In [1]: import numpy as np

In [2]: np.set_printoptions(precision=1, suppress=True, linewidth=120)

In [3]: arr = np.loadtxt("run11.csv", delimiter=",")

In [4]: arr
Out[4]: 
array([[ 2.,  0.,  0.,  0.,  1.,  0.,  0.],
       [ 2.,  0.,  0.,  0.,  1.,  0.,  0.],
       [ 4.,  0.,  0.,  0.,  2.,  0.,  0.],
       [-2.,  0.,  0.,  0., -1.,  0.,  0.],
       [ 4.,  0.,  0.,  0.,  2.,  0.,  0.]])

In [5]: Y = np.array([[3, 6, 4],
   ...:     [5, 9, 4],
   ...:     [6, 9, 9],
   ...:     [6, 6, 1],
   ...:     [5, 7, 8],
   ...:     [3, 8, 2],
   ...:     [1, 5, 7]])

In [6]: np.einsum("ij->j", arr)
Out[6]: array([10.,  0.,  0.,  0.,  5.,  0.,  0.])

In [7]: np.einsum("ij,ij->i", arr, arr)
Out[7]: array([ 5.,  5., 20.,  5., 20.])

In [8]: np.einsum("ik,kj->ji", arr, Y)
Out[8]: 
array([[ 11.,  11.,  22., -11.,  22.],
       [ 19.,  19.,  38., -19.,  38.],
       [ 16.,  16.,  32., -16.,  32.]])

In [9]: Y.T @ arr.T
Out[9]: 
array([[ 11.,  11.,  22., -11.,  22.],
       [ 19.,  19.,  38., -19.,  38.],
       [ 16.,  16.,  32., -16.,  32.]])

In [10]: arr @ Y
Out[10]: 
array([[ 11.,  19.,  16.],
       [ 11.,  19.,  16.],
       [ 22.,  38.,  32.],
       [-11., -19., -16.],
       [ 22.,  38.,  32.]])

In [11]: left, s, Vt = np.linalg.svd(arr)

In [12]: s.round(1) + 0
Out[12]: array([7.4, 0. , 0. , 0. , 0. ])

In [13]: Y = left[:, :1] @ np.diag(s[:1]) @ Vt[:1]

In [14]: np.round(np.linalg.norm(arr - Y, 2), 1), round(s[1], 1)
Out[14]: (np.float64(0.0), np.float64(0.0))

In [15]: Y
Out[15]: 
array([[ 2.,  0.,  0.,  0.,  1.,  0.,  0.],
       [ 2.,  0.,  0.,  0.,  1.,  0.,  0.],
       [ 4.,  0.,  0.,  0.,  2.,  0.,  0.],
       [-2.,  0.,  0.,  0., -1.,  0.,  0.],
       [ 4.,  0.,  0.,  0.,  2.,  0.,  0.]])

In [16]: round(float(np.abs(arr - Y).max()), 1)
Out[16]: 0.0

In [17]: round(float(np.linalg.norm(arr - Y) / np.linalg.norm(arr)), 1)
Out[17]: 0.0

In [18]: rank = np.linalg.matrix_rank(arr)

In [19]: rank
Out[19]: np.int64(1)

In [20]: N = np.linalg.svd(arr)[2][rank:].T

In [21]: [int(np.linalg.matrix_rank(arr[:i])) for i in range(1, len(arr) + 1)]
Out[21]: [1, 1, 1, 1, 1]

In [22]: cov = arr.T @ arr

In [23]: np.allclose(cov, cov.T)
Out[23]: True

In [24]: np.round(np.linalg.svd(arr, compute_uv=False) ** 2, 1) + 0
Out[24]: array([55.,  0.,  0.,  0.,  0.])

In [25]: X = np.load("arr.npy")

In [26]: X.round(1) + 0
Out[26]: 
array([[-1.1, -0.2,  0.3, -1.1,  0.5],
       [-0.2, -1.2,  0.4,  0.4,  0.8],
       [ 0.3,  0.4, -0.2,  0.1, -0.3],
       [-1.1,  0.4,  0.1, -0.6, -0.7],
       [ 0.5,  0.8, -0.3, -0.7,  0. ]])

In [27]: evals, evecs = np.linalg.eigh(X)

In [28]: np.abs(evecs[:, -1])
Out[28]: array([0.4, 0.1, 0.1, 0.6, 0.7])

In [29]: evals.round(1) + 0
Out[29]: array([-2., -2.,  0.,  0.,  1.])

In [30]: (evals > 1e-8).sum(), (evals < -1e-8).sum()
Out[30]: (np.int64(1), np.int64(2))

In [31]: np.round(np.linalg.eigvalsh(X @ X), 1) + 0
Out[31]: array([0., 0., 1., 4., 4.])

In [32]: np.round(np.linalg.eigvalsh(X + 2 * np.eye(5)), 1) + 0
Out[32]: array([0., 0., 2., 2., 3.])

In [33]: np.unique(evals.round(6) + 0, return_counts=True)[1]
Out[33]: array([2, 2, 1])
